$ python3 -q
>>> import numpy as np
>>> from numpy import linalg as LA
>>> np.set_printoptions(precision=2, suppress=True, linewidth=120, sign=" ")
>>> rng = np.random.default_rng(6480)
>>> J = rng.normal(size=(20, 3)) + 5 * np.array([2, 2, 3])
>>> J
array([[ 10.17,   9.47,  16.04],
       [  9.98,   9.11,  15.99],
       [  9.94,  10.35,  14.94],
       [  9.04,  10.13,  15.39],
       [ 12.31,   9.24,  13.59],
       [ 10.98,  10.18,  13.34],
       [  9.25,   9.9 ,  16.1 ],
       [  8.02,   9.43,  15.65],
       [  9.49,  10.88,  16.05],
       [  9.39,  10.97,  14.38],
       [  8.14,  10.73,  15.97],
       [ 10.51,  10.3 ,  16.75],
       [ 11.47,  11.62,  15.04],
       [  8.38,  10.82,  14.73],
       [ 10.12,  11.28,  13.58],
       [ 10.64,  10.5 ,  16.63],
       [ 10.26,  11.12,  14.48],
       [  9.49,   9.29,  15.11],
       [ 10.06,  10.29,  14.39],
       [  9.11,   8.97,  14.59]])
>>> Xc = J - J.mean(axis=0)
>>> evecs = LA.svd(Xc)[2][:1]
>>> other = Xc - Xc @ evecs.T @ evecs
>>> LA.norm(other, axis=1).round(6).argmax()
np.int64(15)
>>> np.diag(evecs.T @ evecs)
array([ 0.58,  0.01,  0.4 ])
>>> (Xc @ evecs.T).std(axis=0)
array([ 1.17])
>>> np.cov(Xc @ evecs.T, rowvar=False)
array( 1.43)
>>> other.std(axis=0)
array([ 0.55,  0.75,  0.65])
>>> other = J + rng.integers(-2, 3, (20, 1)) @ rng.integers(-2, 3, (1, 3))
>>> other
array([[ 11.17,   7.47,  18.04],
       [  7.98,  13.11,  11.99],
       [  7.94,  14.35,  10.94],
       [ 10.04,   8.13,  17.39],
       [ 13.31,   7.24,  15.59],
       [  9.98,  12.18,  11.34],
       [ 11.25,   5.9 ,  20.1 ],
       [  9.02,   7.43,  17.65],
       [ 11.49,   6.88,  20.05],
       [ 11.39,   6.97,  18.38],
       [  7.14,  12.73,  13.97],
       [ 12.51,   6.3 ,  20.75],
       [  9.47,  15.62,  11.04],
       [  7.38,  12.82,  12.73],
       [  9.12,  13.28,  11.58],
       [ 10.64,  10.5 ,  16.63],
       [  9.26,  13.12,  12.48],
       [ 10.49,   7.29,  17.11],
       [  9.06,  12.29,  12.39],
       [  7.11,  12.97,  10.59]])
>>> np.round(LA.svd(other - J, compute_uv=False), 2) + 0
array([ 19.67,   0.  ,   0.  ])
>>> other - J
array([[ 1., -2.,  2.],
       [-2.,  4., -4.],
       [-2.,  4., -4.],
       [ 1., -2.,  2.],
       [ 1., -2.,  2.],
       [-1.,  2., -2.],
       [ 2., -4.,  4.],
       [ 1., -2.,  2.],
       [ 2., -4.,  4.],
       [ 2., -4.,  4.],
       [-1.,  2., -2.],
       [ 2., -4.,  4.],
       [-2.,  4., -4.],
       [-1.,  2., -2.],
       [-1.,  2., -2.],
       [ 0.,  0.,  0.],
       [-1.,  2., -2.],
       [ 1., -2.,  2.],
       [-1.,  2., -2.],
       [-2.,  4., -4.]])
>>> LA.matrix_rank(other - J, tol=1e-8)
np.int64(1)
>>> Xc = J - J.mean(axis=0)
>>> U, s, vt = LA.svd(Xc, full_matrices=False)
>>> np.round(Xc.mean(axis=0), 2) + 0
array([ 0.,  0.,  0.])
>>> vt[0] * np.sign(vt[0, np.abs(vt[0]).argmax()])
array([ 0.76,  0.12, -0.63])
>>> np.searchsorted(np.cumsum(s ** 2) / (s ** 2).sum(), 0.9) + 1
np.int64(3)
>>> round((s ** 2).sum() ** 2 / (s ** 4).sum(), 2)
np.float64(2.59)
>>> s = 3 * 0.9 ** np.arange(3)
>>> Q, _ = LA.qr(np.array([[0.1, -0.9, 0.2], [1.1, -0.1, -0.1], [0.7, 0.4, 0.1]]))
>>> K = rng.normal(size=(25, 3)) * s @ Q
>>> K
array([[ -1.39,  -4.66,   1.36],
       [ -0.09,  -3.57, -10.2 ],
       [  1.03,   2.  ,  -3.98],
       [  1.83,  -2.08,  -5.64],
       [  3.64,  -4.9 ,   4.68],
       [  2.13,   4.46,  -1.37],
       [ -2.16,  -0.03,  -2.87],
       [ -1.6 ,   3.3 ,   4.15],
       [  0.92,  -3.37,  -1.98],
       [ -3.48,  -3.66,  -6.56],
       [ -1.56,  -2.98,  -0.46],
       [ -1.46,   0.89,  -1.74],
       [  1.3 ,   1.08,   0.22],
       [  1.74,  -0.73,  -2.78],
       [  2.7 ,  -6.29,  -0.87],
       [  2.48,  -1.92,   0.79],
       [ -0.75,   1.43,  -6.02],
       [ -1.75,  -4.86,  -2.82],
       [  0.97,  -5.75,  -5.72],
       [ -5.95,   0.58,  -0.05],
       [ -2.28,   1.43,  -0.54],
       [  2.05,   2.09,   1.4 ],
       [ -0.08,   3.81,   2.97],
       [ -5.4 ,   3.97,   2.5 ],
       [  1.64,   4.44,   2.4 ]])
>>> d = LA.norm(K[:, None] - K[None], axis=-1)
>>> d.shape
(25, 25)
>>> np.unravel_index(d.round(6).argmax(), d.shape)
(np.int64(1), np.int64(7))
>>> np.flatnonzero(d[20] < d.mean() / 2)
array([  6,  11,  20])
>>> d[:5, :5]
array([[  0.  ,  11.68,   8.88,   8.13,   6.03],
       [ 11.68,   0.  ,   8.43,   5.17,  15.4 ],
       [  8.88,   8.43,   0.  ,   4.48,  11.37],
       [  8.13,   5.17,   4.48,   0.  ,  10.85],
       [  6.03,  15.4 ,  11.37,  10.85,   0.  ]])
>>> LA.matrix_rank(d ** 2)
np.int64(5)
>>> d[20].round(6).argsort(kind="stable")[:4]
array([ 20,  11,   6,  12])
>>> (d + 1e9 * np.eye(25)).round(6).argmin(axis=1)
array([ 10,   9,  16,  13,  15,  21,  11,  22,  13,  17,   0,  20,  21,   8,   8,  12,   2,  10,   3,  20,  11,  12,
        24,   7,  22])
>>> other = np.array([[3], [1], [5], [1]])
>>> W2 = np.array([[0, 1, 1, 0]])
>>> F = other @ W2
>>> F
array([[ 0,  3,  3,  0],
       [ 0,  1,  1,  0],
       [ 0,  5,  5,  0],
       [ 0,  1,  1,  0]])
>>> # rank 1
>>> x = np.array([1, -4, -1])
>>> (J @ x).argmax()
np.int64(4)
>>> J @ np.eye(3)[1]
array([  9.47,   9.11,  10.35,  10.13,   9.24,  10.18,   9.9 ,   9.43,  10.88,  10.97,  10.73,  10.3 ,  11.62,  10.82,
        11.28,  10.5 ,  11.12,   9.29,  10.29,   8.97])
>>> other = np.array([[9, 6, 8], [2, 7, 1], [6, 6, 6], [3, 6, 4]])
>>> LA.matrix_rank(F @ other)
np.int64(1)
>>> other.T @ F.T
array([[ 24,   8,  40,   8],
       [ 39,  13,  65,  13],
       [ 21,   7,  35,   7]])
>>> np.einsum("ik,kj->ij", F, other)
array([[ 24,  39,  21],
       [  8,  13,   7],
       [ 40,  65,  35],
       [  8,  13,   7]])
>>> np.vstack([F, other.T]).shape
(7, 4)
>>> proj = np.triu(np.array([[7, -8, 4, 0], [8, -6, 2, 4], [-1, -8, 4, -3], [0, -9, 6, 7]]), 1) + np.eye(4)
>>> other = proj @ F @ LA.inv(proj)
>>> np.trace(other), np.trace(F)
(np.float64(6.0), np.int64(6))
>>> U, s, vt = LA.svd(F)
>>> np.argmax(s[:-1] / (s[1:] + 1e-6)) + 1
np.int64(1)
>>> s.round(2) + 0
array([ 8.49,  0.  ,  0.  ,  0.  ])
>>> other = U[:, :1] @ np.diag(s[:1]) @ vt[:1]
>>> LA.matrix_rank(F, rtol=0.05)
np.int64(1)
>>> LA.matrix_rank(other)
np.int64(1)
>>> round(np.abs(F - other).max(), 2)
np.float64(0.0)
>>> X = np.array([[1, 3, 3, 0], [2, 1, 0, 0], [0, 0, 3, 2], [1, 0, 3, 1]])
>>> X
array([[ 1,  3,  3,  0],
       [ 2,  1,  0,  0],
       [ 0,  0,  3,  2],
       [ 1,  0,  3,  1]])
>>> idx = rng.permutation(4)
>>> other = X[:, idx] * rng.choice([-1, 1], 4)
>>> other
array([[ 3,  3,  1,  0],
       [ 0,  1,  2,  0],
       [ 3,  0,  0,  2],
       [ 3,  0,  1,  1]])
>>> U, _, vt = LA.svd(X.T @ other)
>>> np.round(U @ vt, 2) + 0
array([[ 0.,  0.,  1.,  0.],
       [ 0.,  1.,  0.,  0.],
       [ 1.,  0.,  0.,  0.],
       [ 0.,  0.,  0.,  1.]])
>>> np.round(LA.lstsq(X, other)[0], 2) + 0
array([[ 0.,  0.,  1.,  0.],
       [ 0.,  1.,  0.,  0.],
       [ 1.,  0.,  0.,  0.],
       [ 0.,  0.,  0.,  1.]])
>>> other = F + rng.integers(-2, 3, (4, 1)) @ rng.integers(-2, 3, (1, 4))
>>> other
array([[ 4,  1,  1,  2],
       [ 4, -1, -1,  2],
       [-4,  7,  7, -2],
       [ 2,  0,  0,  1]])
>>> np.abs(other - F).sum(axis=1)
array([ 10,  10,  10,   5])
>>> LA.matrix_rank(other - F, tol=1e-8)
np.int64(1)
>>> np.round(LA.svd(other - F, compute_uv=False), 2) + 0
array([ 9.54,  0.  ,  0.  ,  0.  ])
>>> np.unique(other.round(6), axis=0).shape
(4, 4)
>>> try:
...     LA.inv(other)
... except LA.LinAlgError as e:
...     print("failed:", e)
... 
failed: Singular matrix
>>> np.abs(np.diag(LA.qr(other)[1])) > 1e-9
array([ True,  True, False, False])
>>> round(float(np.trace(LA.pinv(other) @ other)), 2)
2.0
>>> x = np.array([-9, 7, -6, -5])
>>> a = np.maximum(X @ x, 0)
>>> np.tanh(X @ x)
array([-1., -1., -1., -1.])
>>> np.maximum(X @ x, 0) - np.maximum(-X @ x, 0)
array([ -6, -11, -28, -32])
>>> m1 = np.array([[0.0, 3.0], [3.0, 0.0]])
>>> m1
array([[ 0.,  3.],
       [ 3.,  0.]])
>>> idx = rng.permutation(2)
>>> idx
array([ 0,  1])
>>> other = m1[idx][:, idx]
>>> np.sort(np.abs(LA.eigvals(other)))
array([ 3.,  3.])
>>> round(float(LA.det(other)), 2), round(LA.det(m1[idx]), 2)
(-9.0, np.float64(-9.0))
>>> np.diag(other)
array([ 0.,  0.])
>>> np.trace(other)
np.float64(0.0)
>>> A = np.load("case12.npy")
>>> A
array([[ 1,  0,  0,  0],
       [ 1,  1,  0,  0],
       [ 2,  2,  1,  0],
       [ 1,  0,  3,  1]])
>>> np.prod(np.diag(A)), round(float(LA.det(A)), 2)
(np.int64(1), 1.0)
>>> np.sort(LA.eigvals(A))
array([ 1.,  1.,  1.,  1.])
>>> Q, R = LA.qr(A)
>>> Q
array([[-0.38,  0.6 ,  0.69, -0.15],
       [-0.38, -0.24,  0.18,  0.88],
       [-0.76, -0.48, -0.09, -0.44],
       [-0.38,  0.6 , -0.69,  0.15]])
>>> np.abs(np.diag(R))
array([ 2.65,  1.2 ,  2.17,  0.15])
>>> Q.shape, R.shape
((4, 4), (4, 4))
>>> R
array([[-2.65, -1.89, -1.89, -0.38],
       [ 0.  , -1.2 ,  1.31,  0.6 ],
       [ 0.  ,  0.  , -2.17, -0.69],
       [ 0.  ,  0.  ,  0.  ,  0.15]])
>>> LA.determinant(R)
Traceback (most recent call last):
  File "<python-input-99>", line 1, in <module>
    LA.determinant(R)
    ^^^^^^^^^^^^^^
AttributeError: module 'numpy.linalg' has no attribute 'determinant'
>>> LA.matrix_power(R, 2)
array([[ 7.  ,  7.26,  6.61,  1.12],
       [ 0.  ,  1.43, -4.42, -1.54],
       [ 0.  ,  0.  ,  4.7 ,  1.4 ],
       [ 0.  ,  0.  ,  0.  ,  0.02]])
>>> round(float(LA.det(R)), 2)
-1.0
>>> (R - R.T) / 2
array([[ 0.  , -0.94, -0.94, -0.19],
       [ 0.94,  0.  ,  0.66,  0.3 ],
       [ 0.94, -0.66,  0.  , -0.35],
       [ 0.19, -0.3 ,  0.35,  0.  ]])
>>> R @ R
array([[ 7.  ,  7.26,  6.61,  1.12],
       [ 0.  ,  1.43, -4.42, -1.54],
       [ 0.  ,  0.  ,  4.7 ,  1.4 ],
       [ 0.  ,  0.  ,  0.  ,  0.02]])
>>> round(float(np.trace(R)), 2)
-5.86
>>> (R + R.T) / 2
array([[-2.65, -0.94, -0.94, -0.19],
       [-0.94, -1.2 ,  0.66,  0.3 ],
       [-0.94,  0.66, -2.17, -0.35],
       [-0.19,  0.3 , -0.35,  0.15]])
>>> A @ A
array([[ 1,  0,  0,  0],
       [ 2,  1,  0,  0],
       [ 6,  4,  1,  0],
       [ 8,  6,  6,  1]])
>>> round(LA.det(A), 2)
np.float64(1.0)
>>> np.trace(A)
np.int64(4)
>>> np.round(np.abs(LA.eigvals(A)).max(), 2)
np.float64(1.0)
>>> (A + A.T) / 2
array([[ 1. ,  0.5,  1. ,  0.5],
       [ 0.5,  1. ,  1. ,  0. ],
       [ 1. ,  1. ,  1. ,  1.5],
       [ 0.5,  0. ,  1.5,  1. ]])
>>> np.allclose(A, A.T)
False
>>> mat = np.load("layer13.npy")
>>> mat
array([[  2.74,  -7.67,  10.84],
       [ -6.03,  -3.17,   2.89],
       [  3.54,  -0.02,  -8.6 ],
       [ 14.16,   1.16,   2.13],
       [  3.99,  -2.39,   8.13],
       [ 14.04,  -2.61,  -7.17],
       [-10.15,   1.66,   5.36],
       [-12.05,   1.39,   0.15],
       [  8.85,  -1.46,   0.24],
       [  1.02,  -3.38,  12.33],
       [ -6.3 ,  -4.26,  -7.4 ],
       [ -2.59,  -5.76,   6.95],
       [ -1.1 ,   3.4 , -10.7 ],
       [  1.6 ,  -5.62,   5.85],
       [ -9.92,   1.47,  -9.3 ],
       [ -3.73,   4.18,   2.27],
       [  5.05,  -0.78,  13.07],
       [-10.81,  -2.64,   0.16],
       [  5.42,   1.35,  -5.86],
       [ -9.65,   1.48,  14.49],
       [  8.77,   4.22,  -4.32],
       [-13.12,  -8.56,  10.76],
       [  9.74,   0.26,   5.79],
       [ 20.87,  10.24,   7.45]])
>>> x = np.array([2, 0, 1])
>>> mat @ np.eye(3)[0]
array([  2.74,  -6.03,   3.54,  14.16,   3.99,  14.04, -10.15, -12.05,   8.85,   1.02,  -6.3 ,  -2.59,  -1.1 ,   1.6 ,
        -9.92,  -3.73,   5.05, -10.81,   5.42,  -9.65,   8.77, -13.12,   9.74,  20.87])
>>> np.sign((mat @ x).round(6))
array([ 1., -1., -1.,  1.,  1.,  1., -1., -1.,  1.,  1., -1.,  1., -1.,  1., -1., -1.,  1., -1.,  1., -1.,  1., -1.,
        1.,  1.])
>>> (mat @ x).argmax()
np.int64(23)
